% python3 -q
>>> import numpy as np
>>> np.set_printoptions(precision=2, suppress=True, linewidth=160, floatmode="fixed")
>>> tidy = lambda a: np.round(a, 2) + 0
>>> m1 = np.load("test11.npy")
>>> m1
array([[0, 1, 0, 0, 0],
       [1, 0, 0, 0, 0],
       [0, 0, 0, 1, 1],
       [0, 0, 1, 0, 1],
       [0, 0, 1, 1, 0]])
>>> evals, vecs = np.linalg.eigh(m1)
>>> vec = np.array([3, -3, -3, -3, -1])
>>> tidy(np.linalg.eigvalsh(m1[1:, 1:]))
array([-1.00, -1.00,  0.00,  2.00])
>>> tidy(vec @ m1 @ vec / (vec @ vec)), tidy(evals[0]), tidy(evals[-1])
(np.float64(0.32), np.float64(-1.0), np.float64(2.0))
>>> vec @ m1 @ vec
np.int64(12)
>>> np.abs(m1).sum(axis=1).max(), tidy(np.abs(evals).max())
(np.int64(2), np.float64(2.0))
>>> O, vecs = np.linalg.qr(m1[:, :4])[0], np.linalg.qr(m1[:, 4:])[0]
>>> sigma = np.linalg.svd(O.T @ vecs, compute_uv=False)
>>> tidy(np.degrees(np.arccos(sigma.clip(0, 1))))
array([54.74])
>>> tidy(np.linalg.norm(O @ O.T - vecs @ vecs.T, 2))
np.float64(1.0)
>>> (sigma > 0.9).sum()
np.int64(0)
>>> T = np.stack([m1, -1 * m1, m1[::-1]])
>>> np.linalg.matrix_rank(T)
array([5, 5, 5])
>>> T.shape
(3, 5, 5)
>>> tidy(np.linalg.det(T))
array([-2.00,  2.00, -2.00])
>>> T.sum(axis=0)
array([[0, 0, 1, 1, 0],
       [0, 0, 1, 0, 1],
       [0, 0, 0, 1, 1],
       [1, 0, 0, 0, 0],
       [0, 1, 0, 0, 0]])
>>> rng = np.random.default_rng(913682)
>>> z = rng.permutation(5)
>>> Y = m1[:, z] * rng.choice([-1, 1], 5)
>>> Y
array([[ 0,  0,  0,  0,  1],
       [ 0,  0,  0, -1,  0],
       [ 0,  1,  1,  0,  0],
       [-1,  1,  0,  0,  0],
       [-1,  0,  1,  0,  0]])
>>> U, _, Vh = np.linalg.svd(m1.T @ Y)
>>> z
array([2, 4, 3, 0, 1])
>>> tidy(U @ Vh)
array([[ 0.00,  0.00,  0.00, -1.00,  0.00],
       [ 0.00,  0.00,  0.00,  0.00,  1.00],
       [-1.00,  0.00,  0.00,  0.00,  0.00],
       [ 0.00,  0.00,  1.00,  0.00,  0.00],
       [ 0.00,  1.00,  0.00,  0.00,  0.00]])
